$ python -q
>>> import numpy as np
>>> np.set_printoptions(precision=3, suppress=True, linewidth=100, floatmode="fixed")
>>> u = np.array([2, 3, 0, -2, 1, 0]) + 0.5
>>> E = np.eye(6) - 2 * np.outer(u, u) / (u @ u)
>>> E
array([[ 0.468, -0.745, -0.106,  0.319, -0.319, -0.106],
       [-0.745, -0.043, -0.149,  0.447, -0.447, -0.149],
       [-0.106, -0.149,  0.979,  0.064, -0.064, -0.021],
       [ 0.319,  0.447,  0.064,  0.809,  0.191,  0.064],
       [-0.319, -0.447, -0.064,  0.191,  0.809, -0.064],
       [-0.106, -0.149, -0.021,  0.064, -0.064,  0.979]])
>>> u = np.array([3, 0, 3, 1, 1, 1])
>>> M2 = E + np.outer(u, np.eye(6)[5])
>>> round(np.linalg.det(M2) / np.linalg.det(E), 3), np.round(1 + np.linalg.solve(E, u)[5], 3)
(np.float64(1.596), np.float64(1.596))
>>> np.linalg.matrix_rank(M2 - E)
np.int64(1)
>>> np.round(np.linalg.norm(E), 3)
np.float64(2.449)
>>> E.sum(axis=0)
array([-0.489, -1.085,  0.702,  1.894,  0.106,  0.702])
>>> E.shape
(6, 6)
>>> np.linalg.matrix_rank(E)
np.int64(6)
>>> np.all(np.linalg.eigvalsh(E) > 0)
np.False_
>>> u = np.array([8, 0, 6])
>>> np.convolve(E[3], u)
array([2.553, 3.574, 2.426, 9.149, 1.915, 5.362, 1.149, 0.383])
>>> np.polyval(u, E[3])
array([ 6.815,  7.597,  6.033, 11.230,  6.293,  6.033])
>>> np.round(np.correlate(E[3], E[0], "full"), 3) + 0
array([-0.034, -0.149, -0.048,  0.002, -0.543,  0.000,  0.116, -0.572,  0.229,  0.042,  0.030])
>>> K = np.load("mat.npy")
>>> K
array([[ 0.998,  0.001,  0.030,  0.005,  0.016, -0.027],
       [ 0.001,  0.999, -0.017, -0.003, -0.009,  0.015],
       [ 0.030, -0.017,  0.522, -0.080, -0.253,  0.422],
       [ 0.005, -0.003, -0.080,  0.987, -0.042,  0.070],
       [ 0.016, -0.009, -0.253, -0.042,  0.866,  0.223],
       [-0.027,  0.015,  0.422,  0.070,  0.223,  0.628]])
>>> np.linalg.cond(K) > 100
np.True_
>>> np.linalg.matrix_rank(K, rtol=0.1)
np.int64(5)
>>> np.argsort(-np.linalg.norm(K, axis=0).round(6), kind="stable")[:3]
array([1, 0, 3])
